% python3 -q
>>> import numpy as np
>>> np.set_printoptions(precision=2, suppress=True, linewidth=160, floatmode="fixed")
>>> F = np.load("run2.npy")
>>> F
array([[ 0.00,  0.00,  0.00,  0.00,  0.00,  0.00,  0.00,  3.00, -6.00, -3.00],
       [ 0.00,  0.00,  0.00,  0.00,  0.00,  0.00,  0.00, -5.00, -8.00, -5.00],
       [ 0.00,  0.00,  0.00,  0.00,  0.00,  0.00,  0.00, -5.00, -1.00, -6.00],
       [ 0.00,  0.00,  0.00,  0.00,  0.00,  0.00,  0.00, -7.00,  1.00,  7.00],
       [ 0.00,  0.00,  0.00,  0.00,  0.00,  0.00,  0.00,  6.00, -2.00, -5.00],
       [ 0.00,  0.00,  0.00,  0.00,  0.00,  0.00,  0.00, -6.00, -9.00,  0.00],
       [ 0.00,  0.00,  0.00,  0.00,  0.00,  0.00,  0.00, -8.00,  3.00,  2.00],
       [ 3.00, -5.00, -5.00, -7.00,  6.00, -6.00, -8.00,  0.00,  0.00,  0.00],
       [-6.00, -8.00, -1.00,  1.00, -2.00, -9.00,  3.00,  0.00,  0.00,  0.00],
       [-3.00, -5.00, -6.00,  7.00, -5.00,  0.00,  2.00,  0.00,  0.00,  0.00]])
>>> rng = np.random.default_rng(46108)
>>> lab = rng.permutation(10)
>>> lab
array([3, 2, 9, 8, 1, 4, 7, 0, 6, 5])
>>> Y = F[lab][:, lab]
>>> np.diag(Y)
array([0.00, 0.00, 0.00, 0.00, 0.00, 0.00, 0.00, 0.00, 0.00, 0.00])
>>> round(np.linalg.det(Y), 2), round(float(np.linalg.det(F[lab])), 2)
(np.float64(0.0), 0.0)
>>> np.allclose(Y, F)
False
>>> np.trace(Y)
np.float64(0.0)
>>> np.linalg.cond(F) > 100
np.True_
>>> np.linalg.matrix_rank(F, rtol=0.1)
np.int64(6)
>>> rk = np.linalg.matrix_rank(F)
>>> rk
np.int64(6)
>>> ns = np.linalg.svd(F)[2][rk:].T
>>> [int(np.linalg.matrix_rank(F[:i])) for i in range(1, len(F) + 1)]
[1, 2, 3, 3, 3, 3, 3, 4, 5, 6]
>>> np.linalg.matrix_rank(F.T @ F), np.linalg.matrix_rank(F @ F.T)
(np.int64(6), np.int64(6))
>>> ev, vecs = np.linalg.eigh(F)
>>> vec = np.array([3, 2, 5, 5, 8, 0, 4, 2, 0, 3])
>>> vec @ F @ vec
np.float64(-456.0)
>>> feats = np.loadtxt("x.csv", delimiter=",")
>>> feats
array([[-2.00,  0.30, -0.80],
       [-1.40, -0.30,  0.10],
       [-0.10,  0.60,  0.80],
       [-0.80, -0.20,  0.30],
       [-1.70,  1.50,  0.40],
       [ 2.80, -0.20,  1.40],
       [ 0.50,  0.50, -0.10],
       [ 0.10,  0.90,  0.60],
       [ 0.90, -0.90, -0.30],
       [-0.80, -0.10,  1.30],
       [-0.10,  1.00, -0.80],
       [ 0.70, -1.10, -1.20],
       [-0.20,  1.40, -0.40],
       [-0.40, -1.10,  0.10],
       [ 0.10, -0.60,  2.40],
       [-0.50,  0.90, -0.70],
       [ 0.50,  0.90, -0.80],
       [-0.30,  1.40,  0.80],
       [-1.00, -0.50, -0.60],
       [ 0.80,  0.10,  0.20],
       [ 0.10,  0.20,  0.00],
       [ 1.90,  0.30, -0.90],
       [-4.50, -2.50,  1.50],
       [ 0.30,  1.40,  0.90],
       [-0.40,  0.30, -1.10],
       [ 0.80, -1.30, -0.30],
       [-0.20,  0.50,  0.80],
       [-1.30, -0.90, -0.20],
       [-0.70, -0.60, -1.00],
       [ 1.80, -0.70, -1.10],
       [ 0.50, -1.10, -1.10],
       [ 0.20,  0.50, -1.10],
       [ 1.30, -1.20, -1.30],
       [ 0.20, -0.30, -0.50],
       [ 2.50, -2.20, -0.30],
       [-1.10, -0.90, -0.90],
       [-1.80, -2.20,  0.80],
       [ 1.90,  0.40, -1.70],
       [ 0.30,  0.00, -1.70]])
>>> np.all(np.linalg.eigvalsh(F) > 0)
np.False_
>>> lab = feats[:, 0] > np.median(feats[:, 0])
>>> f = feats[lab].mean(axis=0) - feats[~lab].mean(axis=0)
>>> round((((feats - feats.mean(axis=0)) @ f > 0) == lab).mean(), 2)
np.float64(0.92)
>>> np.argsort(-np.abs(f).round(6), kind="stable")
array([0, 2, 1])
>>> vec = np.array([5, -5, -3])
>>> target = feats @ vec
>>> np.linalg.lstsq(feats, target)[0]
array([ 5.00, -5.00, -3.00])
>>> np.linalg.solve(feats.T @ feats, feats.T @ target)
array([ 5.00, -5.00, -3.00])
>>> target = target + 0.05 * rng.normal(size=39)
>>> target
array([ -9.09,  -5.78,  -5.87,  -3.96, -17.15,  10.77,   0.34,  -5.76,   9.85,  -7.30,  -3.14,  12.65,  -6.84,   3.15,  -3.87,  -4.98,   0.33, -10.87,  -0.67,
         2.90,  -0.52,  10.71, -14.45,  -8.19,  -0.20,  11.42,  -5.80,  -1.34,   2.53,  15.80,  11.22,   1.73,  16.48,   4.01,  24.41,   1.68,  -0.42,  12.61,
         6.64])
>>> c, *_ = np.linalg.lstsq(feats, target)
>>> c
array([ 4.99, -5.00, -3.00])
>>> c.round()
array([ 5.00, -5.00, -3.00])
>>> [round(float(np.linalg.norm(np.linalg.solve(feats.T @ feats + lam * np.eye(3), feats.T @ target))), 2) for lam in (0, 1, 10, 100)]
[7.68, 7.53, 6.4, 2.69]
>>> U, sv, Vh = np.linalg.svd(feats, full_matrices=False)
>>> np.cumsum(sv ** 2) / np.sum(sv ** 2)
array([0.51, 0.79, 1.00])
>>> np.round(Vh @ Vh.T, 2) + 0
array([[1.00, 0.00, 0.00],
       [0.00, 1.00, 0.00],
       [0.00, 0.00, 1.00]])
>>> sv
array([8.61, 6.30, 5.50])
>>> (sv > 1e-8).sum()
np.int64(3)
>>> np.abs(U[:, 0]).round(6).argmax()
np.int64(22)
>>> round(float(np.sqrt((sv ** 2).sum())), 2), round(np.linalg.norm(feats), 2)
(12.01, np.float64(12.01))
>>> np.round(U.T @ feats @ Vh.T, 2) + 0
array([[8.61, 0.00, 0.00],
       [0.00, 6.30, 0.00],
       [0.00, 0.00, 5.50]])
>>> mat = np.load("case3.npy")
>>> mat
array([[ 1, -2,  4, -8],
       [ 1, -1,  1, -1],
       [ 1,  0,  0,  0],
       [ 1,  1,  1,  1],
       [ 1,  2,  4,  8]])
>>> vec = np.array([-1, 1, 2, 2])
>>> target = mat @ vec
>>> np.linalg.solve(mat.T @ mat, mat.T @ target)
array([-1.00,  1.00,  2.00,  2.00])
>>> target
array([-11,  -2,  -1,   4,  25])
>>> target = target + 0.1 * rng.normal(size=5)
>>> target
array([-10.96,  -1.97,  -0.90,   3.90,  25.17])
>>> c, *_ = np.linalg.lstsq(mat, target)
>>> np.round(mat.T @ (target - mat @ c), 2) + 0
array([0.00, 0.00, 0.00, 0.00])
>>> [round(float(np.linalg.norm(np.linalg.solve(mat.T @ mat + lam * np.eye(4), mat.T @ target))), 2) for lam in (0, 1, 10, 100)]
[3.17, 2.89, 2.43, 1.35]
